>>> import numpy as np
>>> from numpy import linalg as LA
>>> np.set_printoptions(suppress=True, linewidth=140)
>>> tidy = lambda a: np.round(a, 2) + 0
>>> m1 = np.load("m.npy")
>>> m1
array([[-0.37, -0.49, -0.45,  0.09, -0.29,  0.23,  1.33,  0.89],
       [-0.49,  1.63, -1.98,  0.53, -0.45, -0.21,  0.08,  0.07],
       [-0.45, -1.98, -0.19,  0.56,  0.36, -0.21, -0.44,  0.25],
       [ 0.09,  0.53,  0.56,  0.28,  0.13, -1.03,  0.12,  1.33],
       [-0.29, -0.45,  0.36,  0.13, -1.49, -0.44, -0.25, -0.47],
       [ 0.23, -0.21, -0.21, -1.03, -0.44, -1.33, -0.26, -0.13],
       [ 1.33,  0.08, -0.44,  0.12, -0.25, -0.26, -2.17,  0.61],
       [ 0.89,  0.07,  0.25,  1.33, -0.47, -0.13,  0.61, -0.35]])
>>> A2 = np.array([[1, 0, 0],
...     [1, 1, 0],
...     [2, 0, 2],
...     [1, 0, 1],
...     [2, 0, 2],
...     [0, 2, 0],
...     [1, 2, 1],
...     [1, 0, 1]])
>>> tidy(np.einsum("ij,ij->i", m1, m1))
array([3.29, 7.36, 4.9 , 3.54, 3.13, 3.25, 7.19, 3.36])
>>> rng = np.random.default_rng(84601)
>>> A2 = m1 + rng.integers(-2, 3, (8, 6)) @ rng.integers(-2, 3, (6, 8))
>>> tidy(A2)
array([[-3.37, -0.49, -3.45, -3.91, -2.29,  5.23, -2.67,  7.89],
       [-4.49, -7.37, -1.98, -3.47,  3.55, -1.21,  5.08, -5.93],
       [13.55, -2.98, -4.19,  0.56, -9.64,  6.79, -5.44, -1.75],
       [-5.91, 15.53,  2.56, -1.72,  1.13, -8.03, -0.88, -0.67],
       [-0.29,  2.55, -5.64, -1.87, -1.49, -3.44, -3.25, -2.47],
       [ 2.23, -5.21, -8.21, -3.03, -0.44, -4.33,  2.74, -4.13],
       [-5.67,  4.08, -4.44, -3.88,  2.75, -2.26, -7.17,  2.61],
       [-1.11,  1.07, -1.75, -8.67, -2.47,  1.87, -3.39, -8.35]])
>>> tidy(A2 - m1)
array([[ -3.,   0.,  -3.,  -4.,  -2.,   5.,  -4.,   7.],
       [ -4.,  -9.,   0.,  -4.,   4.,  -1.,   5.,  -6.],
       [ 14.,  -1.,  -4.,   0., -10.,   7.,  -5.,  -2.],
       [ -6.,  15.,   2.,  -2.,   1.,  -7.,  -1.,  -2.],
       [  0.,   3.,  -6.,  -2.,   0.,  -3.,  -3.,  -2.],
       [  2.,  -5.,  -8.,  -2.,   0.,  -3.,   3.,  -4.],
       [ -7.,   4.,  -4.,  -4.,   3.,  -2.,  -5.,   2.],
       [ -2.,   1.,  -2., -10.,  -2.,   2.,  -4.,  -8.]])
>>> w, evecs = LA.eigvalsh(m1)
Traceback (most recent call last):
  File "<python-input-12>", line 1, in <module>
    w, evecs = LA.eigvalsh(m1)
    ^^^^^^^^
ValueError: too many values to unpack (expected 2)
>>> w, evecs = LA.eigh(m1)
>>> np.abs(evecs[:, -1]).round(6).argmax()
np.int64(1)
>>> tidy(LA.eigvalsh(m1 @ m1))
array([0.99, 0.99, 3.98, 4.  , 4.  , 4.03, 8.99, 9.04])
>>> np.unique(w.round(6) + 0, return_counts=True)[1]
array([1, 1, 1, 1, 1, 1, 1, 1])
>>> (w > 1e-8).sum(), (w < -1e-8).sum()
(np.int64(3), np.int64(5))
>>> tidy(np.abs(evecs[:, -1]))
array([0.  , 0.83, 0.52, 0.08, 0.13, 0.03, 0.07, 0.04])
>>> tidy(LA.eigvalsh(m1 + 2 * np.eye(8)))
array([-1.  , -0.01,  0.  ,  0.01,  1.01,  3.  ,  4.  ,  5.01])
>>> tidy(evecs.T @ m1 @ evecs)
array([[-3.  ,  0.  ,  0.  ,  0.  ,  0.  ,  0.  ,  0.  ,  0.  ],
       [ 0.  , -2.01,  0.  ,  0.  ,  0.  ,  0.  ,  0.  ,  0.  ],
       [ 0.  ,  0.  , -2.  ,  0.  ,  0.  ,  0.  ,  0.  ,  0.  ],
       [ 0.  ,  0.  ,  0.  , -1.99,  0.  ,  0.  ,  0.  ,  0.  ],
       [ 0.  ,  0.  ,  0.  ,  0.  , -0.99,  0.  ,  0.  ,  0.  ],
       [ 0.  ,  0.  ,  0.  ,  0.  ,  0.  ,  1.  ,  0.  ,  0.  ],
       [ 0.  ,  0.  ,  0.  ,  0.  ,  0.  ,  0.  ,  2.  ,  0.  ],
       [ 0.  ,  0.  ,  0.  ,  0.  ,  0.  ,  0.  ,  0.  ,  3.01]])
>>> tidy(LA.svd(m1, compute_uv=False))
array([3.01, 3.  , 2.01, 2.  , 2.  , 1.99, 1.  , 0.99])
